$ python -q
>>> import numpy as np
>>> np.set_printoptions(precision=3, suppress=True, linewidth=140, sign=" ")
>>> rd = lambda a: np.round(a, 3) + 0
>>> K = np.loadtxt("x.csv", delimiter=",")
>>> K
array([[-2.1  , -1.8  , -0.6  , -0.8  ,  0.   , -0.6  ],
       [-2.3  , -1.5  ,  1.1  ,  1.   , -1.4  , -1.3  ],
       [-1.2  ,  1.7  ,  0.9  , -0.7  , -0.1  ,  2.   ],
       [-1.3  ,  1.1  ,  0.4  ,  0.3  ,  0.5  ,  0.4  ],
       [-1.242,  1.56 ,  0.96 , -0.722, -0.025,  1.985],
       [-0.4  ,  0.2  , -0.6  ,  1.8  , -0.2  ,  0.5  ],
       [-0.9  , -1.   ,  1.3  ,  0.9  , -0.6  , -0.6  ]])
>>> Q, R = np.linalg.qr(K)
>>> rd(Q.T @ Q)
array([[ 1.,  0.,  0.,  0.,  0.,  0.],
       [ 0.,  1.,  0.,  0.,  0.,  0.],
       [ 0.,  0.,  1.,  0.,  0.,  0.],
       [ 0.,  0.,  0.,  1.,  0.,  0.],
       [ 0.,  0.,  0.,  0.,  1.,  0.],
       [ 0.,  0.,  0.,  0.,  0.,  1.]])
>>> np.allclose(R.T @ R, K.T @ K)
True
>>> B = np.c_[K[:, :4] @ np.array([[4, 1, 0, 2], [3, 1, 8, 2], [2, 6, 5, 7], [8, 8, 2, 5]]), np.array([0, 1, 0, 2, -2, 1, -2])]
>>> rd(B)
array([[-21.4  , -13.9  , -19.   , -16.   ,   0.   ],
       [ -3.5  ,  10.8  ,  -4.5  ,   5.1  ,   1.   ],
       [ -3.5  ,   0.3  ,  16.7  ,   3.8  ,   0.   ],
       [  1.3  ,   4.6  ,  11.4  ,   3.9  ,   2.   ],
       [ -4.144,   0.302,  15.836,   3.746,  -2.   ],
       [ 12.2  ,  10.6  ,   2.2  ,   4.4  ,   1.   ],
       [  3.2  ,  13.1  ,   0.3  ,   9.8  ,  -2.   ]])
>>> rd(np.linalg.norm(B - K @ np.linalg.lstsq(K, B)[0], axis=0))
array([ 0.   ,  0.   ,  0.   ,  0.   ,  1.066])
>>> np.linalg.matrix_rank(B)
np.int64(5)
>>> P = K @ np.linalg.solve(K.T @ K, K.T)
>>> rd(P @ K[:, 1])
array([-1.8 , -1.5 ,  1.7 ,  1.1 ,  1.56,  0.2 , -1.  ])
>>> np.allclose(P @ P, P)
True
>>> rd(np.diag(P))
array([ 0.997,  0.992,  0.52 ,  1.   ,  0.509,  1.   ,  0.983])
>>> np.linalg.norm(K, axis=1).argmax()
np.int64(1)
>>> rd(np.linalg.norm(K, axis=0))
array([ 3.917,  3.614,  2.348,  2.606,  1.619,  3.28 ])
>>> rd(np.linalg.norm(K) ** 2 / np.linalg.norm(K, 2) ** 2)
np.float64(2.175)
>>> rd(np.linalg.norm(K[2] - K[3]))
np.float64(2.131)
>>> x0 = np.array([2, 3, -2, -2, 3, -1])
>>> target = K @ x0
>>> rd(target)
array([ -6.2 , -16.2 ,   0.  ,   0.4 ,  -0.34,  -3.7 , -10.4 ])
>>> rd(np.linalg.lstsq(K, target)[0])
array([ 2.,  3., -2., -2.,  3., -1.])
>>> rd(np.linalg.pinv(K) @ K)
array([[ 1.,  0.,  0.,  0.,  0.,  0.],
       [ 0.,  1.,  0.,  0.,  0.,  0.],
       [ 0.,  0.,  1.,  0.,  0.,  0.],
       [ 0.,  0.,  0.,  1.,  0.,  0.],
       [ 0.,  0.,  0.,  0.,  1.,  0.],
       [ 0.,  0.,  0.,  0.,  0.,  1.]])
>>> rng = np.random.default_rng(205)
>>> target = target + 0.05 * rng.normal(size=7)
>>> rd(target)
array([ -6.218, -16.106,   0.094,   0.427,  -0.32 ,  -3.703, -10.368])
>>> beta, *_ = np.linalg.lstsq(K, target)
>>> rd(np.linalg.norm(target - K @ beta))
np.float64(0.046)
>>> rd(K.T @ (target - K @ beta))
array([ 0.,  0.,  0.,  0.,  0.,  0.])
>>> M = np.array([[2, 0, 3, 0, 0, -2, 1],
...     [0, -3, 0, -2, -2, 0, 0],
...     [-1, 0, -2, 0, 0, 1, 2],
...     [0, 2, 0, -2, 2, 0, 0],
...     [0, 3, 0, -2, 2, 0, 0],
...     [2, 0, 0, 0, 0, 3, -1],
...     [3, 0, -2, 0, 0, 3, -3]])
>>> B = np.linalg.inv(M)
>>> rd(np.linalg.inv(B))
array([[ 2.,  0.,  3.,  0.,  0., -2.,  1.],
       [ 0., -3.,  0., -2., -2.,  0.,  0.],
       [-1.,  0., -2.,  0.,  0.,  1.,  2.],
       [ 0.,  2.,  0., -2.,  2.,  0.,  0.],
       [ 0.,  3.,  0., -2.,  2.,  0.,  0.],
       [ 2.,  0.,  0.,  0.,  0.,  3., -1.],
       [ 3.,  0., -2.,  0.,  0.,  3., -3.]])
>>> rd(np.linalg.cond(M))
np.float64(16.356)
>>> rd(np.linalg.det(M) * B)
array([[-208.,    0., -128.,    0.,    0.,   88., -184.],
       [   0.,    0.,    0.,  664., -664.,    0.,    0.],
       [  24.,    0.,  168.,    0.,    0., -240.,  200.],
       [   0.,  166.,    0.,    0.,  166.,    0.,    0.],
       [   0.,  166.,    0., -996.,  830.,    0.,    0.],
       [  96.,    0.,    8.,    0.,    0., -296.,  136.],
       [-128.,    0., -232.,    0.,    0.,  -48.,   40.]])
>>> (np.abs(B) > 1e-9).astype(int)
array([[ 1,  0,  1,  0,  0,  1,  1],
       [ 0,  0,  0,  1,  1,  0,  0],
       [ 1,  0,  1,  0,  0,  1,  1],
       [ 0,  1,  0,  0,  1,  0,  0],
       [ 0,  1,  0,  1,  1,  0,  0],
       [ 1,  0,  1,  0,  0,  1,  1],
       [ 1,  0,  1,  0,  0,  1,  1]])
>>> rd(np.linalg.slogdet(M)[0])
np.float64(-1.0)
>>> rd(M @ B)
array([[ 1.,  0.,  0.,  0.,  0.,  0.,  0.],
       [ 0.,  1.,  0.,  0.,  0.,  0.,  0.],
       [ 0.,  0.,  1.,  0.,  0.,  0.,  0.],
       [ 0.,  0.,  0.,  1.,  0.,  0.,  0.],
       [ 0.,  0.,  0.,  0.,  1.,  0.,  0.],
       [ 0.,  0.,  0.,  0.,  0.,  1.,  0.],
       [ 0.,  0.,  0.,  0.,  0.,  0.,  1.]])
>>> r0 = np.array([-1, -2, 1, 2, -2, 1, -2])
>>> B = M + np.outer(r0, np.eye(7)[2])
>>> np.linalg.matrix_rank(np.linalg.inv(B) - np.linalg.inv(M), tol=1e-8)
np.int64(1)
>>> np.linalg.matrix_rank(B - M)
np.int64(1)
>>> B
array([[ 2.,  0.,  2.,  0.,  0., -2.,  1.],
       [ 0., -3., -2., -2., -2.,  0.,  0.],
       [-1.,  0., -1.,  0.,  0.,  1.,  2.],
       [ 0.,  2.,  2., -2.,  2.,  0.,  0.],
       [ 0.,  3., -2., -2.,  2.,  0.,  0.],
       [ 2.,  0.,  1.,  0.,  0.,  3., -1.],
       [ 3.,  0., -4.,  0.,  0.,  3., -3.]])
>>> m1 = np.loadtxt("layer16.csv", delimiter=",")
>>> m1
array([[ 0.19, -0.12, -0.21, -0.06],
       [-1.75,  1.22,  1.95,  0.66],
       [-2.27,  0.86,  2.43,  0.18],
       [-0.61,  0.5 ,  0.69,  0.3 ],
       [ 0.12,  1.76,  0.12,  1.68],
       [-1.52,  0.96,  1.68,  0.48],
       [ 1.67, -0.94, -1.83, -0.42]])
>>> # null space of dimension 2
>>> left, sv, VT = np.linalg.svd(m1)
>>> rd(sv)
array([ 5.988,  2.341,  0.   ,  0.   ])
>>> B = left[:, :2] @ np.diag(sv[:2]) @ VT[:2]
>>> rd(np.linalg.norm(m1 - B) / np.linalg.norm(m1))
np.float64(0.0)
>>> np.linalg.matrix_rank(B)
np.int64(2)
>>> rd(B)
array([[ 0.19, -0.12, -0.21, -0.06],
       [-1.75,  1.22,  1.95,  0.66],
       [-2.27,  0.86,  2.43,  0.18],
       [-0.61,  0.5 ,  0.69,  0.3 ],
       [ 0.12,  1.76,  0.12,  1.68],
       [-1.52,  0.96,  1.68,  0.48],
       [ 1.67, -0.94, -1.83, -0.42]])
>>> mat = np.loadtxt("a.csv", delimiter=",")
>>> mat
array([[-2.082, -3.071, -3.131],
       [-1.809, -2.934, -2.935],
       [-1.969, -3.058, -2.963],
       [-2.038, -3.19 , -3.025],
       [ 1.983,  1.05 , -0.918],
       [ 2.086,  0.887, -0.986],
       [ 1.833,  1.105, -0.933],
       [ 1.975,  0.993, -0.926],
       [-1.909, -1.024, -2.96 ],
       [-2.009, -0.894, -3.098],
       [-1.885, -1.007, -3.117],
       [-2.067, -0.898, -3.045]])
>>> Q, vecs = np.linalg.qr(mat[:, :1])[0], np.linalg.qr(mat[:, 1:])[0]
>>> sv = np.linalg.svd(Q.T @ vecs, compute_uv=False)
>>> rd(sv)
array([ 0.862])
>>> x0 = np.array([4, -3, -1])
>>> target = mat @ x0
>>> rd(np.linalg.lstsq(mat, target)[0])
array([ 4., -3., -1.])
>>> rd(np.linalg.pinv(mat) @ mat)
array([[ 1.,  0.,  0.],
       [ 0.,  1.,  0.],
       [ 0.,  0.,  1.]])
>>> target = target + 0.1 * rng.normal(size=12)
>>> rd(target)
array([ 4.126,  4.512,  4.411,  4.475,  5.786,  6.486,  5.157,  5.815, -1.509, -2.339, -1.177, -2.552])
>>> beta, *_ = np.linalg.lstsq(mat, target)
>>> rd(beta)
array([ 4.003, -3.007, -1.019])
>>> rd(np.linalg.norm(target - mat @ beta))
np.float64(0.39)
>>> beta.round()
array([ 4., -3., -1.])
>>> [round(float(np.linalg.norm(np.linalg.solve(mat.T @ mat + lam * np.eye(3), mat.T @ target))), 2) for lam in (0, 1, 10, 100)]
[5.11, 4.46, 2.24, 0.47]
>>> cen = (mat - mat.mean(axis=0)) / mat.std(axis=0)
>>> np.argwhere(np.abs(cen) > 2)
array([], shape=(0, 2), dtype=int64)
>>> beta = np.linalg.lstsq(np.delete(cen, 1, axis=1), cen[:, 1])[0]
>>> np.abs(beta).argmax()
np.int64(0)
>>> rd(1 - np.var(cen[:, 1] - np.delete(cen, 1, axis=1) @ beta))
np.float64(0.743)
>>> rd(beta)
array([ 2.638, -1.787])
>>> E = np.load("m.npy")
>>> E
array([[ 5, -7,  3,  3, -2],
       [-7,  5, -7,  3,  3],
       [ 3, -7,  5, -7,  3],
       [ 3,  3, -7,  5, -7],
       [-2,  3,  3, -7,  5]])
>>> Q, vecs = np.linalg.qr(E[:, :1])[0], np.linalg.qr(E[:, 1:])[0]
>>> sv = np.linalg.svd(Q.T @ vecs, compute_uv=False)
>>> rd(sv)
array([ 0.99])
>>> rd(np.degrees(np.arccos(sv.clip(0, 1))))
array([ 8.203])
>>> rd(np.linalg.norm(Q @ Q.T - vecs @ vecs.T, 2))
np.float64(1.0)
